In [1]: import numpy as np

In [2]: from numpy import linalg as LA

In [3]: np.set_printoptions(precision=2, suppress=True, linewidth=120)

In [4]: def rnd(a):
   ...:     return np.round(a, 2) + 0
   ...: 

In [5]: O, _ = LA.qr(np.array([[-1.2, -0.6, -0.4, -0.5, -2.6, 1.0, -0.7],
   ...:     [0.3, 1.5, -0.1, 0.6, -0.3, 1.1, 1.0],
   ...:     [1.2, 1.0, -0.9, 1.1, -0.6, 0.9, 1.2],
   ...:     [-0.2, 0.0, -1.1, 0.9, 1.8, -0.3, -0.9],
   ...:     [-0.1, 0.9, 0.8, -0.4, 0.5, -1.1, -0.4],
   ...:     [-1.8, 0.1, 1.5, 1.4, -1.1, -1.0, -0.8],
   ...:     [-0.1, 0.2, -1.1, -2.1, -1.0, 1.5, -0.4]]))

In [6]: X = O[:, :3]

In [7]: print(rnd(X))
[[-0.48  0.1  -0.44]
 [ 0.12 -0.72 -0.13]
 [ 0.48 -0.31 -0.21]
 [-0.08 -0.03 -0.57]
 [-0.04 -0.48  0.25]
 [-0.72 -0.36  0.21]
 [-0.04 -0.12 -0.56]]

In [8]: # columns are unit length and at right angles

In [9]: A2 = np.c_[X[:, :1] @ np.array([[8]]), np.array([0, 2, -1, 2, 3, 1, 3])]

In [10]: print(rnd(A2))
[[-3.83  0.  ]
 [ 0.96  2.  ]
 [ 3.83 -1.  ]
 [-0.64  2.  ]
 [-0.32  3.  ]
 [-5.75  1.  ]
 [-0.32  3.  ]]

In [11]: print(LA.matrix_rank(A2))
2

In [12]: print(rnd(LA.norm(A2 - X @ LA.lstsq(X, A2)[0], axis=0)))
[0.   3.36]

In [13]: print(LA.matrix_rank(np.c_[X, A2]))
4

In [14]: arr = np.load("x.npy")

In [15]: print(arr)
[[1.   0.5  0.25 0.12]
 [0.5  1.   0.5  0.25]
 [0.25 0.5  1.   0.5 ]
 [0.12 0.25 0.5  1.  ]]

In [16]: x = np.ones(4)

In [17]: for _ in range(7):
    ...:     x = arr @ x
    ...:     x /= LA.norm(x)
    ...:     print(round(x @ arr @ x, 2))
    ...: 
2.08
2.08
2.08
2.08
2.08
2.08
2.08

In [18]: print(rnd(x))
[0.43 0.56 0.56 0.43]

In [19]: K = np.load("m.npy")

In [20]: print(K)
[[ 1  0  0  0  0  0  0  0  0  0]
 [ 0  1  0  0  0  0  0  0  0  0]
 [-2 -1  1  0  0  0  0  0  0  0]
 [ 1  0  2  1  0  0  0  0  0  0]
 [ 1  0 -2 -1  1  0  0  0  0  0]
 [-1  2 -2 -2 -1  1  0  0  0  0]
 [ 2  0  1 -2  0  1  1  0  0  0]
 [ 1  0 -2 -1 -2  1  2  1  0  0]
 [ 0  2 -2 -2 -1 -1 -2 -2  1  0]
 [ 2  2  1  2  2  2  2  2  1  1]]

In [21]: u = np.array([-1, -1, 1, -2, -2, 1, 2, 3, 1, -1])

In [22]: A2 = K + np.outer(u, np.eye(10)[6])

In [23]: print(A2)
[[ 1.  0.  0.  0.  0.  0. -1.  0.  0.  0.]
 [ 0.  1.  0.  0.  0.  0. -1.  0.  0.  0.]
 [-2. -1.  1.  0.  0.  0.  1.  0.  0.  0.]
 [ 1.  0.  2.  1.  0.  0. -2.  0.  0.  0.]
 [ 1.  0. -2. -1.  1.  0. -2.  0.  0.  0.]
 [-1.  2. -2. -2. -1.  1.  1.  0.  0.  0.]
 [ 2.  0.  1. -2.  0.  1.  3.  0.  0.  0.]
 [ 1.  0. -2. -1. -2.  1.  5.  1.  0.  0.]
 [ 0.  2. -2. -2. -1. -1. -1. -2.  1.  0.]
 [ 2.  2.  1.  2.  2.  2.  1.  2.  1.  1.]]

In [24]: print(K.reshape(-1, 2))
[[ 1  0]
 [ 0  0]
 [ 0  0]
 [ 0  0]
 [ 0  0]
 [ 0  1]
 [ 0  0]
 [ 0  0]
 [ 0  0]
 [ 0  0]
 [-2 -1]
 [ 1  0]
 [ 0  0]
 [ 0  0]
 [ 0  0]
 [ 1  0]
 [ 2  1]
 [ 0  0]
 [ 0  0]
 [ 0  0]
 [ 1  0]
 [-2 -1]
 [ 1  0]
 [ 0  0]
 [ 0  0]
 [-1  2]
 [-2 -2]
 [-1  1]
 [ 0  0]
 [ 0  0]
 [ 2  0]
 [ 1 -2]
 [ 0  1]
 [ 1  0]
 [ 0  0]
 [ 1  0]
 [-2 -1]
 [-2  1]
 [ 2  1]
 [ 0  0]
 [ 0  2]
 [-2 -2]
 [-1 -1]
 [-2 -2]
 [ 1  0]
 [ 2  2]
 [ 1  2]
 [ 2  2]
 [ 2  2]
 [ 1  1]]

In [25]: T = K.reshape(10, 2, -1)

In [26]: print(T.transpose(1, 0, 2))
[[[ 1  0  0  0  0]
  [ 0  1  0  0  0]
  [-2 -1  1  0  0]
  [ 1  0  2  1  0]
  [ 1  0 -2 -1  1]
  [-1  2 -2 -2 -1]
  [ 2  0  1 -2  0]
  [ 1  0 -2 -1 -2]
  [ 0  2 -2 -2 -1]
  [ 2  2  1  2  2]]

 [[ 0  0  0  0  0]
  [ 0  0  0  0  0]
  [ 0  0  0  0  0]
  [ 0  0  0  0  0]
  [ 0  0  0  0  0]
  [ 1  0  0  0  0]
  [ 1  1  0  0  0]
  [ 1  2  1  0  0]
  [-1 -2 -2  1  0]
  [ 2  2  2  1  1]]]

In [27]: print(np.swapaxes(T, 1, 2)[6])
[[ 2  1]
 [ 0  1]
 [ 1  0]
 [-2  0]
 [ 0  0]]

In [28]: print(T[:, 0])
[[ 1  0  0  0  0]
 [ 0  1  0  0  0]
 [-2 -1  1  0  0]
 [ 1  0  2  1  0]
 [ 1  0 -2 -1  1]
 [-1  2 -2 -2 -1]
 [ 2  0  1 -2  0]
 [ 1  0 -2 -1 -2]
 [ 0  2 -2 -2 -1]
 [ 2  2  1  2  2]]

In [29]: print(np.einsum("ihd,ihd->ih", T, T))
[[ 1  0]
 [ 1  0]
 [ 6  0]
 [ 6  0]
 [ 7  0]
 [14  1]
 [ 9  2]
 [10  6]
 [13 10]
 [17 14]]

In [30]: print(np.einsum("ihd,jhd->hij", T, T).shape)
(2, 10, 10)

In [31]: print(T.sum(axis=1))
[[ 1  0  0  0  0]
 [ 0  1  0  0  0]
 [-2 -1  1  0  0]
 [ 1  0  2  1  0]
 [ 1  0 -2 -1  1]
 [ 0  2 -2 -2 -1]
 [ 3  1  1 -2  0]
 [ 2  2 -1 -1 -2]
 [-1  0 -4 -1 -1]
 [ 4  4  3  3  3]]

In [32]: print(np.prod(np.diag(K)), rnd(LA.det(K)))
1 1.0

In [33]: print(LA.matrix_rank(K - K[0, 0] * np.eye(10)))
8

In [34]: print(rnd(np.sort(LA.eigvals(K))))
[1. 1. 1. 1. 1. 1. 1. 1. 1. 1.]

In [35]: print(K @ K)
[[  1   0   0   0   0   0   0   0   0   0]
 [  0   1   0   0   0   0   0   0   0   0]
 [ -4  -2   1   0   0   0   0   0   0   0]
 [ -2  -2   4   1   0   0   0   0   0   0]
 [  5   2  -6  -2   1   0   0   0   0   0]
 [ -1   6  -6  -3  -2   1   0   0   0   0]
 [ -1   1  -4  -6  -1   2   1   0   0   0]
 [  6   4  -2  -6  -5   4   4   1   0   0]
 [ -4   4  -2   5   3  -6  -8  -4   1   0]
 [ 10   9  -6 -10  -3   7   6   2   2   1]]

In [36]: ang = np.radians(90)

In [37]: r_ = np.eye(3)

In [38]: r_[0, 0] = r_[2, 2] = np.cos(ang)

In [39]: r_[0, 2], r_[2, 0] = -np.sin(ang), np.sin(ang)

In [40]: print(rnd(r_))
[[ 0.  0. -1.]
 [ 0.  1.  0.]
 [ 1.  0.  0.]]

In [41]: A2 = X @ r_.T

In [42]: print(np.allclose(LA.norm(X, axis=1), LA.norm(A2, axis=1)))
True

In [43]: M = np.loadtxt("a.csv", delimiter=",")

In [44]: print(rnd(M))
[[ 0.71  0.43 -0.14]
 [ 0.43  0.26 -0.09]
 [-0.14 -0.09  0.03]]

In [45]: # rank 1

In [46]: gram = M.T @ M

In [47]: print(rnd(np.diag(gram)))
[0.71 0.26 0.03]

In [48]: print(rnd(gram))
[[ 0.71  0.43 -0.14]
 [ 0.43  0.26 -0.09]
 [-0.14 -0.09  0.03]]

In [49]: print((M @ M.T).shape)
(3, 3)

In [50]: print(rnd(LA.svd(M, compute_uv=False) ** 2))
[1. 0. 0.]

In [51]: print(rnd(LA.eigvalsh(gram)[::-1]))
[1. 0. 0.]

In [52]: print(np.allclose(gram, gram.T))
True

In [53]: evals, evecs = LA.eigh(gram)

In [54]: print(rnd(evals))
[0. 0. 1.]

In [55]: print(rnd(LA.eigvalsh(gram @ gram)))
[0. 0. 1.]

In [56]: print(rnd(evecs @ np.diag(evals) @ evecs.T))
[[ 0.71  0.43 -0.14]
 [ 0.43  0.26 -0.09]
 [-0.14 -0.09  0.03]]

In [57]: print(np.argsort(-LA.norm(M, axis=0).round(6), kind="stable")[:3])
[0 1 2]

In [58]: U, s, Vh = LA.svd(M)

In [59]: print(np.argmax(s[:-1] / (s[1:] + 1e-6)) + 1)
1

In [60]: A2 = U[:, :1] @ np.diag(s[:1]) @ Vh[:1]

In [61]: print(rnd(LA.norm(M - A2, 2)), rnd(s[1]))
0.0 0.0

In [62]: print(rnd(np.abs(M - A2).max()))
0.0

In [63]: J = np.load("layer19.npy")

In [64]: print(rnd(J))
[[-0.42 -0.05 -0.16  0.77  0.23 -0.39]
 [-0.54 -0.17  0.78 -0.07 -0.25 -0.01]
 [-0.46 -0.41 -0.58 -0.23 -0.48  0.04]
 [-0.19  0.43 -0.07 -0.49  0.08 -0.73]
 [-0.27  0.79 -0.1   0.18 -0.34  0.38]
 [-0.46  0.01 -0.1  -0.28  0.73  0.41]]

In [65]: A2 = J / LA.norm(J, axis=1, keepdims=True)

In [66]: gram = A2 @ A2.T

In [67]: print((gram - 2 * np.eye(6)).round(6).argmax(axis=1))
[1 0 0 0 0 0]

In [68]: print(rnd(np.degrees(np.arccos(np.clip(gram[1, 5], -1, 1)))))
90.0

In [69]: m1 = np.loadtxt("data.csv", delimiter=",")

In [70]: print(m1)
[[-1.23 -0.15 -0.38]
 [-5.15  4.23 -2.86]
 [-0.15  3.05 -0.72]
 [ 2.29  0.93  3.4 ]
 [-0.17 -2.2  -2.95]
 [-1.34 -0.32  1.05]
 [ 4.67 -1.5   0.84]
 [-0.32 -0.58 -1.22]
 [ 1.14 -2.71 -1.57]
 [-2.64  3.9   3.42]
 [-3.6   4.21  0.66]
 [ 0.81  1.5  -0.29]
 [-0.44 -0.87  0.29]
 [ 1.88  2.96 -3.37]
 [ 1.62 -2.97  3.21]
 [-1.92 -2.05 -4.54]
 [ 3.12  2.9   6.88]
 [ 1.05 -5.53 -0.07]
 [ 3.32  2.11  0.83]
 [ 4.16 -4.12  3.53]
 [-1.02  0.46 -1.06]
 [-1.58 -1.13 -5.36]
 [ 1.6  -0.98 -6.3 ]
 [-3.59  3.75  3.87]
 [ 0.94  0.72  0.49]
 [ 3.23 -2.12  2.22]
 [-1.29  1.09 -4.51]
 [ 1.87  1.88  4.49]
 [ 0.48  0.78 -0.77]
 [ 0.51 -0.65  4.18]
 [ 1.12 -2.62 -1.3 ]
 [-3.36 -0.17 -5.45]
 [-3.63 -1.52 -1.25]
 [ 1.57  1.1   1.46]
 [ 2.3  -0.26 -2.95]
 [ 2.74 -2.97 -1.98]
 [-0.38 -1.1  -0.55]]

In [71]: d = LA.norm(m1[:, None] - m1[None], axis=-1)

In [72]: print(rnd(d[:5, :5]))
[[ 0.    6.38  3.39  5.28  3.45]
 [ 6.38  0.    5.57 10.27  8.13]
 [ 3.39  5.57  0.    5.24  5.7 ]
 [ 5.28 10.27  5.24  0.    7.49]
 [ 3.45  8.13  5.7   7.49  0.  ]]

In [73]: print(np.unravel_index(d.round(6).argmax(), d.shape))
(np.int64(16), np.int64(31))

In [74]: print(np.flatnonzero(d[8] < d.mean() / 2))
[ 4  7  8 30 35 36]

In [75]: print(d[8].round(6).argsort(kind="stable")[:4])
[ 8 30 35  4]

In [76]: print(d.mean(axis=1).argmax())
16

In [77]: print(LA.matrix_rank(d ** 2))
5
